% ipython --no-banner

In [1]: import numpy as np

In [2]: np.set_printoptions(precision=3, suppress=True, linewidth=200)

In [3]: def rd(a):
   ...:     return np.round(a, 3) + 0
   ...: 

In [4]: feats = np.load("run10.npy")

In [5]: feats
Out[5]: 
array([[  6.362,   1.632,   6.262],
       [ -4.937,   5.219, -11.726],
       [ 10.866,  -0.76 ,   7.596],
       [ -0.319,  -8.646,  -1.528]])

In [6]: W = np.array([[3, -1, -1, 1], [-1, 1, 2, 1], [1, 1, -3, -3]])

In [7]: beta = np.array([-1, 1, 0, 1])

In [8]: H = np.maximum(feats @ W + beta, 0)

In [9]: (H > 0).astype(int)
Out[9]: 
array([[1, 1, 0, 0],
       [0, 0, 1, 1],
       [1, 0, 0, 0],
       [1, 0, 0, 0]])

In [10]: C = np.array([[1, 2], [0, 0], [1, 1], [1, 1]])

In [11]: W @ C
Out[11]: 
array([[ 3,  6],
       [ 2,  1],
       [-5, -4]])

In [12]: q, evecs = np.linalg.qr(feats[:, :2])[0], np.linalg.qr(feats[:, 2:])[0]

In [13]: s = np.linalg.svd(q.T @ evecs, compute_uv=False)

In [14]: rd(np.degrees(np.arccos(s.clip(0, 1))))
Out[14]: array([28.274])

In [15]: rd(s)
Out[15]: array([0.881])

In [16]: mat = np.load("dump.npy")

In [17]: mat
Out[17]: 
array([[ 24.958,  25.009,  15.024,  20.071],
       [ -4.982, -14.952,  -2.898,  -4.083],
       [  0.144,   6.026,   0.213,   0.125],
       [-19.817, -12.085, -11.949, -16.005]])

In [18]: x0 = np.array([1, 3, -4])

In [19]: rhs = feats @ x0

In [20]: rd(np.linalg.lstsq(feats, rhs)[0])
Out[20]: array([ 1.,  3., -4.])

In [21]: rd(np.linalg.solve(feats.T @ feats, feats.T @ rhs))
Out[21]: array([ 1.,  3., -4.])

In [22]: rng = np.random.default_rng(971)

In [23]: rhs = rhs + 0.02 * rng.normal(size=4)

In [24]: rd(rhs)
Out[24]: array([-13.781,  57.619, -21.791, -20.152])

In [25]: beta, *_ = np.linalg.lstsq(feats, rhs)

In [26]: [round(float(np.linalg.norm(np.linalg.solve(feats.T @ feats + lam * np.eye(3), feats.T @ rhs))), 2) for lam in (0, 1, 10, 100)]
Out[26]: [5.1, 5.01, 4.46, 2.81]

In [27]: rd(feats.T @ (rhs - feats @ beta))
Out[27]: array([0., 0., 0.])

In [28]: rd(beta)
Out[28]: array([ 1.   ,  3.001, -3.999])

In [29]: x0 = np.array([-1, 2, -2, 1])

In [30]: rhs = mat @ x0

In [31]: beta, lr = np.zeros(4), 1 / np.linalg.norm(mat, 2) ** 2

In [32]: for i in range(30):
    ...:     beta -= lr * mat.T @ (mat @ beta - rhs)
    ...:     if i % 10 == 0: print(i, round(np.linalg.norm(mat @ beta - rhs), 3))
    ...: 
0 24.053
10 15.523
20 10.02

In [33]: rd(beta)
Out[33]: array([-0.463,  1.514, -0.284, -0.368])
